% python3 -q
>>> import numpy as np
>>> from numpy import linalg as LA
>>> np.set_printoptions(precision=1, suppress=True, linewidth=140)
>>> def rd(a):
...     return np.round(a, 1) + 0
... 
>>> feats = np.array([[0.1, -0.6, 2.1, -4.7],
...     [0.1, 0.5, 5.2, 23.5],
...     [-0.1, 1.6, -0.1, 5.3],
...     [-0.1, 0.1, 0.3, 25.5],
...     [0.1, -0.3, 1.0, 50.3],
...     [-0.2, 0.7, 8.8, 16.1],
...     [0.0, 1.5, 3.5, -33.1],
...     [0.1, 0.0, 1.2, -5.7],
...     [-0.1, 0.4, 1.1, -25.8],
...     [0.2, -1.1, -1.9, -6.7],
...     [0.1, -0.3, -2.5, -3.7],
...     [-0.3, 0.7, -0.8, 16.1],
...     [-0.1, -1.1, -1.9, 6.2],
...     [0.2, -1.5, -1.8, 25.3],
...     [0.2, 0.7, -3.6, -6.2]])
>>> Ac = feats - feats.mean(axis=0)
>>> vecs = LA.svd(Ac)[2][:1]
>>> other = Ac - Ac @ vecs.T @ vecs
>>> rd(np.diag(vecs.T @ vecs))
array([0., 0., 0., 1.])
>>> LA.norm(other, axis=1).round(6).argmax()
np.int64(5)
>>> rd(other.std(axis=0))
array([0.1, 0.9, 3.1, 0. ])
>>> W2 = feats[[5, 14]].astype(float)
>>> for _ in range(5):
...     lab = LA.norm(feats[:, None] - W2, axis=-1).argmin(axis=1)
...     W2 = np.array([feats[lab == j].mean(axis=0) for j in range(2)])
... 
>>> lab
array([1, 0, 1, 0, 0, 0, 1, 1, 1, 1, 1, 0, 1, 0, 1])
>>> np.bincount(lab)
array([6, 9])
>>> rd(W2)
array([[ 0. ,  0. ,  2.1, 26.1],
       [ 0. ,  0.1, -0.2, -8.3]])
>>> rd(W2[1] - W2[0])
array([  0.1,   0.1,  -2.4, -34.4])
>>> P = feats @ LA.solve(feats.T @ feats, feats.T)
>>> rd(np.diag(P))
array([0.1, 0.4, 0.3, 0.1, 0.4, 0.5, 0.4, 0.1, 0.1, 0.2, 0.1, 0.4, 0.2, 0.3, 0.4])
>>> np.allclose(P @ P, P)
True
>>> q, Rm = LA.qr(feats)
>>> rd(q @ Rm)
array([[  0.1,  -0.6,   2.1,  -4.7],
       [  0.1,   0.5,   5.2,  23.5],
       [ -0.1,   1.6,  -0.1,   5.3],
       [ -0.1,   0.1,   0.3,  25.5],
       [  0.1,  -0.3,   1. ,  50.3],
       [ -0.2,   0.7,   8.8,  16.1],
       [  0. ,   1.5,   3.5, -33.1],
       [  0.1,   0. ,   1.2,  -5.7],
       [ -0.1,   0.4,   1.1, -25.8],
       [  0.2,  -1.1,  -1.9,  -6.7],
       [  0.1,  -0.3,  -2.5,  -3.7],
       [ -0.3,   0.7,  -0.8,  16.1],
       [ -0.1,  -1.1,  -1.9,   6.2],
       [  0.2,  -1.5,  -1.8,  25.3],
       [  0.2,   0.7,  -3.6,  -6.2]])
>>> rd(q)
array([[-0.2,  0.1,  0.3,  0.2],
       [-0.2, -0.2,  0.4, -0.3],
       [ 0.2, -0.4, -0.2, -0.2],
       [ 0.2,  0.1,  0. , -0.3],
       [-0.2,  0. ,  0.2, -0.6],
       [ 0.3, -0.1,  0.6, -0.1],
       [ 0. , -0.5,  0.2,  0.3],
       [-0.2, -0.1,  0.1,  0.1],
       [ 0.2,  0. ,  0. ,  0.3],
       [-0.3,  0.2,  0. ,  0.1],
       [-0.2,  0. , -0.2,  0. ],
       [ 0.5,  0. , -0.2, -0.2],
       [ 0.2,  0.4, -0.1,  0. ],
       [-0.3,  0.3,  0.1, -0.2],
       [-0.3, -0.4, -0.3, -0.1]])
>>> np.allclose(Rm.T @ Rm, feats.T @ feats)
True
>>> q.shape, Rm.shape
((15, 4), (4, 4))
>>> rd(Rm)
array([[ -0.6,   1.5,   3.8,   1.2],
       [  0. ,  -3.1,  -3.7,  22.5],
       [  0. ,   0. ,  11.3,  18.9],
       [  0. ,   0. ,   0. , -77.5]])
>>> rd(np.trace(q @ q.T))
np.float64(4.0)
>>> vec = np.array([0, 0, -2, 1])
>>> y = Rm @ vec
>>> rd(y)
array([ -6.4,  29.9,  -3.6, -77.5])
>>> rd(LA.solve(Rm, y + Rm[:, 3]))
array([ 0.,  0., -2.,  2.])
>>> X = np.load("sample19.npy")
>>> X
array([[5., 0., 4., 0.],
       [0., 5., 0., 4.],
       [4., 0., 5., 0.],
       [0., 4., 0., 5.]])
>>> vec = np.array([-4, 9, 5, -4])
>>> (feats @ vec).argmax()
np.int64(6)
>>> rd(feats @ np.ones(4))
array([ -3.1,  29.3,   6.7,  25.8,  51.1,  25.4, -28.1,  -4.4, -24.4,  -9.5,  -6.4,  15.7,   3.1,  22.2,  -8.9])
>>> np.sign((feats @ vec).round(6))
array([ 1., -1., -1., -1., -1., -1.,  1.,  1.,  1.,  1., -1., -1., -1., -1.,  1.])
>>> LA.norm(feats @ vec) <= LA.norm(feats, 2) * LA.norm(vec) + 1e-9
np.True_
